$ python3 -q
>>> import numpy as np
>>> from numpy import linalg as LA
>>> np.set_printoptions(precision=2, suppress=True, linewidth=140, legacy="1.25")
>>> rnd = lambda a: np.round(a, 2) + 0
>>> J = np.loadtxt("x.csv", delimiter=",")
>>> J
array([[ 0., -3., -7.],
       [-9., -3., -2.]])
>>> Y = J / LA.norm(J, axis=1, keepdims=True)
>>> gram = Y @ Y.T
>>> rnd(gram)
array([[1.  , 0.31],
       [0.31, 1.  ]])
>>> rnd(LA.norm(Y, axis=1))
array([1., 1.])
>>> np.argwhere(np.triu(np.abs(gram) > 0.95, 1))
array([], shape=(0, 2), dtype=int64)
>>> (np.abs(gram) > 0.9).astype(int)
array([[1, 0],
       [0, 1]])
>>> rnd(gram[0])
array([1.  , 0.31])
>>> rnd(np.degrees(np.arccos(np.clip(gram[0, 1], -1, 1))))
71.85
>>> T = np.stack([J, 5 * J, J[::-1]])
>>> T.sum(axis=0)
array([[ -9., -21., -44.],
       [-54., -21., -19.]])
>>> (T @ J.T).shape
(3, 2, 2)
>>> T.shape
(3, 2, 3)
>>> LA.matrix_rank(T)
array([2, 2, 2])
>>> vec = np.array([2, -1, -1])
>>> np.einsum("ij,j->i", J, vec)
array([ 10., -13.])
>>> J @ np.eye(3)[1]
array([-3., -3.])
>>> (J * vec).sum(axis=1)
array([ 10., -13.])
>>> np.sign((J @ vec).round(6))
array([ 1., -1.])
>>> (J @ vec).argmax()
0
>>> rng = np.random.default_rng(734158)
>>> Y = J + rng.integers(-2, 3, (2, 1)) @ rng.integers(-2, 3, (1, 3))
>>> Y
array([[  0.,  -3.,  -7.],
       [-13.,  -3.,  -4.]])
>>> rnd(LA.svd(Y - J, compute_uv=False))
array([4.47, 0.  ])
>>> U, sv, VT = LA.svd(Y, full_matrices=False)
>>> rnd(U.T @ Y @ VT.T)
array([[14.26,  0.  ],
       [ 0.  ,  6.97]])
>>> rnd(sv)
array([14.26,  6.97])
>>> rnd(np.abs(VT[0]))
array([0.88, 0.26, 0.39])
>>> feats = np.load("block15.npy")
>>> feats
array([[-1.64,  0.2 ,  1.84],
       [-1.88, -0.04,  1.89],
       [-2.34, -0.02,  1.99],
       [-1.95,  0.12,  1.33],
       [-1.46, -0.42,  1.98],
       [-1.7 , -0.43,  1.93],
       [-2.18,  0.16,  1.93],
       [-1.98,  0.27,  1.98],
       [ 0.77, -2.89, -0.52],
       [ 1.45, -2.57, -1.1 ],
       [ 0.88, -2.86, -1.08],
       [ 1.45, -3.52, -0.79],
       [ 0.52, -2.93, -1.04],
       [ 1.14, -2.87, -0.71],
       [ 1.01, -3.4 , -1.03],
       [ 1.17, -2.17, -0.94],
       [-0.01,  2.13,  1.54],
       [-0.04,  1.6 ,  1.  ],
       [ 0.28,  2.06,  0.6 ],
       [-0.11,  2.2 ,  0.74],
       [ 0.01,  1.99,  1.49],
       [ 0.21,  1.97,  1.64],
       [-0.1 ,  2.12,  0.84],
       [ 0.1 ,  1.93,  1.06]])
>>> Xs = (feats - feats.mean(axis=0)) / feats.std(axis=0)
>>> rnd(Xs.std(axis=0))
array([1., 1., 1.])
>>> c = LA.lstsq(np.delete(Xs, 0, axis=1), Xs[:, 0])[0]
>>> rnd(1 - np.var(Xs[:, 0] - np.delete(Xs, 0, axis=1) @ c))
0.85
>>> rnd(c)
array([ 0.49, -1.22])
>>> np.abs(c).argmax()
1
>>> vec = np.array([-3, -2, -3])
>>> y = feats @ vec
>>> rnd(LA.solve(feats.T @ feats, feats.T @ y))
array([-3., -2., -3.])
>>> y = y + 0.05 * rng.normal(size=24)
>>> rnd(y)
array([-0.92,  0.05,  1.14,  1.59, -0.72,  0.22,  0.43, -0.54,  5.01,  4.17,  6.35,  5.08,  7.39,  4.51,  6.86,  3.67, -8.92, -6.05, -6.74,
       -6.28, -8.46, -9.43, -6.58, -7.41])
>>> c, *_ = LA.lstsq(feats, y)
>>> c.round()
array([-3., -2., -3.])
>>> rnd(feats.T @ (y - feats @ c))
array([0., 0., 0.])
>>> q, V = LA.qr(feats[:, :1])[0], LA.qr(feats[:, 1:])[0]
>>> sv = LA.svd(q.T @ V, compute_uv=False)
>>> rnd(np.degrees(np.arccos(sv.clip(0, 1))))
array([32.48])
>>> rnd(LA.norm(q @ q.T - V @ V.T, 2))
1.0
>>> (sv > 0.9).sum()
0
>>> r0 = np.array([9, 4])
>>> m1 = r0[np.abs(np.subtract.outer(np.arange(2), np.arange(2)))]
>>> m1
array([[9, 4],
       [4, 9]])
>>> labels = feats[:, 1] > np.median(feats[:, 1])
>>> r0 = feats[labels].mean(axis=0) - feats[~labels].mean(axis=0)
>>> labels.astype(int)
array([1, 0, 0, 1, 0, 0, 1, 1, 0, 0, 0, 0, 0, 0, 0, 0, 1, 1, 1, 1, 1, 1, 1, 1])
>>> rnd(r0)
array([-0.7 ,  3.41,  1.28])
>>> np.argsort(-np.abs(r0).round(6), kind="stable")
array([1, 2, 0])
>>> rnd((((feats - feats.mean(axis=0)) @ r0 > 0) == labels).mean())
0.83
>>> ((feats - feats.mean(axis=0)) @ r0 > 0).astype(int)
array([1, 1, 1, 1, 1, 1, 1, 1, 0, 0, 0, 0, 0, 0, 0, 0, 1, 1, 1, 1, 1, 1, 1, 1])
